$ python -q
>>> import numpy as np
>>> np.set_printoptions(precision=1, suppress=True, linewidth=140, floatmode="fixed")
>>> def tidy(a):
...     return np.round(a, 1) + 0
... 
>>> rng = np.random.default_rng(63756)
>>> idx = rng.integers(0, 3, 15)
>>> feats = (idx[:, None] == idx) * -3 + np.eye(15)
>>> print(feats)
[[-2.0 -3.0 -3.0  0.0 -3.0  0.0  0.0  0.0  0.0 -3.0 -3.0  0.0 -3.0 -3.0 -3.0]
 [-3.0 -2.0 -3.0  0.0 -3.0  0.0  0.0  0.0  0.0 -3.0 -3.0  0.0 -3.0 -3.0 -3.0]
 [-3.0 -3.0 -2.0  0.0 -3.0  0.0  0.0  0.0  0.0 -3.0 -3.0  0.0 -3.0 -3.0 -3.0]
 [ 0.0  0.0  0.0 -2.0  0.0  0.0 -3.0 -3.0  0.0  0.0  0.0 -3.0  0.0  0.0  0.0]
 [-3.0 -3.0 -3.0  0.0 -2.0  0.0  0.0  0.0  0.0 -3.0 -3.0  0.0 -3.0 -3.0 -3.0]
 [ 0.0  0.0  0.0  0.0  0.0 -2.0  0.0  0.0 -3.0  0.0  0.0  0.0  0.0  0.0  0.0]
 [ 0.0  0.0  0.0 -3.0  0.0  0.0 -2.0 -3.0  0.0  0.0  0.0 -3.0  0.0  0.0  0.0]
 [ 0.0  0.0  0.0 -3.0  0.0  0.0 -3.0 -2.0  0.0  0.0  0.0 -3.0  0.0  0.0  0.0]
 [ 0.0  0.0  0.0  0.0  0.0 -3.0  0.0  0.0 -2.0  0.0  0.0  0.0  0.0  0.0  0.0]
 [-3.0 -3.0 -3.0  0.0 -3.0  0.0  0.0  0.0  0.0 -2.0 -3.0  0.0 -3.0 -3.0 -3.0]
 [-3.0 -3.0 -3.0  0.0 -3.0  0.0  0.0  0.0  0.0 -3.0 -2.0  0.0 -3.0 -3.0 -3.0]
 [ 0.0  0.0  0.0 -3.0  0.0  0.0 -3.0 -3.0  0.0  0.0  0.0 -2.0  0.0  0.0  0.0]
 [-3.0 -3.0 -3.0  0.0 -3.0  0.0  0.0  0.0  0.0 -3.0 -3.0  0.0 -2.0 -3.0 -3.0]
 [-3.0 -3.0 -3.0  0.0 -3.0  0.0  0.0  0.0  0.0 -3.0 -3.0  0.0 -3.0 -2.0 -3.0]
 [-3.0 -3.0 -3.0  0.0 -3.0  0.0  0.0  0.0  0.0 -3.0 -3.0  0.0 -3.0 -3.0 -2.0]]
>>> cov = feats.T @ feats
>>> print(np.allclose(cov, cov.T))
True
>>> print(np.trace(cov), (feats ** 2).sum())
834.0 834.0
>>> print(tidy(np.linalg.svd(feats, compute_uv=False) ** 2))
[676.0 121.0  25.0   1.0   1.0   1.0   1.0   1.0   1.0   1.0   1.0   1.0   1.0   1.0   1.0]
>>> print((feats @ feats.T).shape)
(15, 15)
>>> A = np.load("a.npy")
>>> print(A)
[[28.8 -0.8  7.1 19.2 20.2  8.3 20.9 18.2 29.9  8.7 19.2 30.9  8.5 10.1  9.7]
 [29.0 -0.7  8.9 19.4 21.3 10.1 19.1 20.4 30.1 11.7 21.2 30.9  9.2  9.9  9.5]
 [29.6  0.9  9.9 19.4 19.7  9.8 20.8 20.3 30.2 10.0 20.2 29.5 10.8 11.0  9.3]
 [30.4 -0.2 10.7 20.4 18.3 10.1 21.0 21.5 29.7  9.5 19.1 28.9 10.2  8.2 11.1]
 [29.6 -0.1  7.2 20.2 21.8  7.9 19.7 19.9 28.9 10.9 21.2 30.3  8.0 10.4  8.2]
 [29.3  0.7 10.0 19.7 19.8  9.8 19.6 20.4 30.3 10.5 20.0 29.7  9.4 10.3 10.9]
 [30.7 -1.6 11.7 19.2 19.5 11.2 19.9 21.1 30.2 10.7 20.9 31.1 10.1  7.3  9.7]
 [28.4 -0.9 11.0 19.9 18.9 11.1 20.7 19.6 30.6 10.4 20.0 31.3  9.3 10.8 10.2]
 [30.8 -0.3 11.3 19.2 20.1 10.5 21.9 19.4 30.7 10.5 20.3 30.3  9.8 11.3  9.3]
 [30.9  1.4 10.1 21.1 20.0  8.7 20.5 19.6 29.7 10.0 20.5 30.6 10.1  9.0 10.6]
 [31.1 -0.2 11.1 20.5 19.0 11.9 19.0 20.1 28.3  9.6 20.9 30.7 11.5 11.1 10.9]
 [30.8  0.2 10.2 19.9 19.7  7.6 20.1 21.6 28.1  9.6 19.2 29.2  8.8  9.8 11.3]
 [29.2  0.4 10.3 21.3 19.1 10.5 18.3 21.1 28.8  9.0 21.7 31.1  9.3 11.2 10.9]
 [29.3 -1.4  9.7 21.2 19.2  8.4 20.0 19.9 30.2 10.0 19.3 28.9 11.0  8.8  8.8]
 [29.9 -0.8 11.3 20.4 21.4 10.6 19.8 19.6 29.8  9.1 20.5 28.9 10.0  9.2  9.8]
 [27.8 -1.6  9.6 20.7 19.1 10.1 19.7 21.0 30.3  9.1 18.5 30.3  9.3 10.5  9.2]
 [29.0 -0.7  9.5 18.4 20.2 10.7 21.7 19.5 31.1 10.9 19.8 31.7 10.5 11.8  8.4]
 [31.0  0.0 10.8 19.2 19.8 10.0 20.2 18.9 32.1 10.6 19.4 30.7 10.9 11.7  9.3]
 [29.8  0.2  9.9 20.2 20.1 10.2 20.4 19.8 29.8  9.5 20.2 29.1 11.7 10.7  8.3]
 [30.9  1.4 10.6 19.4 20.7 12.6 19.6 21.3 30.6  9.9 20.4 29.6  9.8 10.5 10.9]
 [30.0  0.2  8.1 19.9 18.3  9.7 20.4 21.8 31.0  9.4 19.6 30.4 11.0  7.8  8.0]
 [30.2  0.6 10.4 19.5 20.5  9.4 19.3 21.5 29.7  9.9 19.1 29.8  9.8  8.6  8.8]
 [30.1 -0.8  7.4 20.2 18.1  8.7 19.2 21.1 29.0 10.6 20.0 28.0 10.6 10.4 12.2]
 [31.3  1.5 10.5 20.7 19.7  7.7 19.1 20.5 29.6  9.5 19.7 29.3  9.2  8.7 10.3]
 [28.5 -0.2 10.8 20.2 17.7  9.3 18.7 21.1 29.8 11.4 20.0 30.2 10.4 10.9 10.2]
 [30.0  0.8  9.4 20.4 20.9 10.7 19.4 22.0 30.1  9.2 20.4 31.4 10.0 12.4 11.5]
 [31.2  1.2  9.5 20.6 20.9 11.4 20.2 19.8 29.2  8.9 20.3 31.2 10.1  9.9 12.9]
 [31.3  0.4 10.0 18.7 19.6 12.3 21.3 21.4 30.1  9.7 18.0 31.3  9.9  9.2  8.4]
 [31.2  1.0  9.8 18.5 19.7 11.7 21.3 19.1 29.8  8.7 20.1 29.1 10.5 10.3  9.9]
 [28.9  0.0  8.2 19.4 19.8 11.1 21.0 19.2 30.2 10.4 20.5 29.7 11.8 10.3 10.8]
 [30.7  0.4 11.6 19.7 20.6 10.0 20.5 21.8 29.9  9.4 20.3 30.2  7.9 11.0  9.4]
 [30.8  0.3 10.5 19.1 19.4 10.1 19.6 19.0 29.1 10.5 19.3 29.0 10.7 10.2  9.4]
 [31.7  0.2  9.3 19.5 20.9  9.5 20.0 21.6 30.8 10.6 19.8 31.2  9.7 10.0 11.1]
 [28.3  0.2 11.0 20.4 21.6  9.4 18.5 19.6 30.0  9.5 19.4 31.6 10.0  8.6 10.2]
 [30.4  0.9 10.9 20.1 18.4  9.7 17.7 19.4 31.0 10.5 18.8 29.7  8.3 11.4 10.9]
 [31.0  0.4 11.0 21.6 19.2 10.0 21.5 20.1 29.7 10.6 19.9 29.7  9.0 10.9 10.2]
 [31.1  1.4 10.5 20.8 20.2 10.7 18.9 20.6 30.3  8.4 20.8 30.2  9.1  8.9 10.2]
 [30.2 -0.6  9.4 20.5 19.7  9.5 21.0 21.0 29.4  8.8 21.1 30.0  9.5  9.7 11.8]
 [29.3 -0.7 11.3 18.7 20.9 10.0 20.1 18.7 30.5  9.9 20.0 28.7  8.8  9.1 10.4]
 [29.6 -1.6 10.0 19.4 19.4 10.1 21.8 21.9 29.8 11.7 21.5 29.1 11.4 11.4 10.3]
 [30.2  2.0  9.6 21.5 20.0  9.7 20.7 19.8 30.1 11.5 19.3 30.4 11.6 10.1  9.8]
 [31.5 -2.0 10.5 19.4 20.4  9.7 18.5 19.7 28.8  8.1 19.4 31.8  9.6 10.9  9.5]
 [31.0  1.7 10.5 20.2 20.3  9.1 20.5 20.8 31.1 11.9 19.4 30.1 10.3  9.2 10.2]
 [29.4  2.1  9.6 19.5 19.5  9.1 19.7 20.7 30.1 10.5 18.5 31.0 12.0 10.6  8.7]
 [29.4 -0.7  9.7 20.8 20.2  8.1 22.1 19.1 28.9 10.0 19.3 29.4  8.1 10.7 12.0]
 [30.3 -0.3  8.8 20.4 19.1  9.4 20.4 20.4 31.3  8.6 20.7 28.7 10.3  9.0 12.2]]
>>> Ac = (A - A.mean(axis=0)) / A.std(axis=0)
>>> print(np.argwhere(np.abs(Ac) > 2))
[[ 0  2]
 [ 0  7]
 [ 4  2]
 [ 4  4]
 [ 6 13]
 [10  8]
 [11  5]
 [11  8]
 [12 10]
 [15  0]
 [16  3]
 [17  8]
 [19  5]
 [20 13]
 [22  2]
 [22 11]
 [24  4]
 [25 13]
 [26 14]
 [27  5]
 [27 10]
 [30 12]
 [34  6]
 [35  3]
 [41  1]
 [41  9]
 [42  9]
 [43  1]
 [43 12]]
>>> print(tidy(Ac.std(axis=0)))
[1.0 1.0 1.0 1.0 1.0 1.0 1.0 1.0 1.0 1.0 1.0 1.0 1.0 1.0 1.0]
>>> coef = np.linalg.lstsq(np.delete(Ac, 14, axis=1), Ac[:, 14])[0]
>>> print(np.abs(coef).argmax())
3
>>> print(tidy(coef))
[ 0.2  0.1 -0.1  0.3 -0.1  0.1  0.0  0.0 -0.1 -0.1  0.2 -0.2 -0.2  0.1]
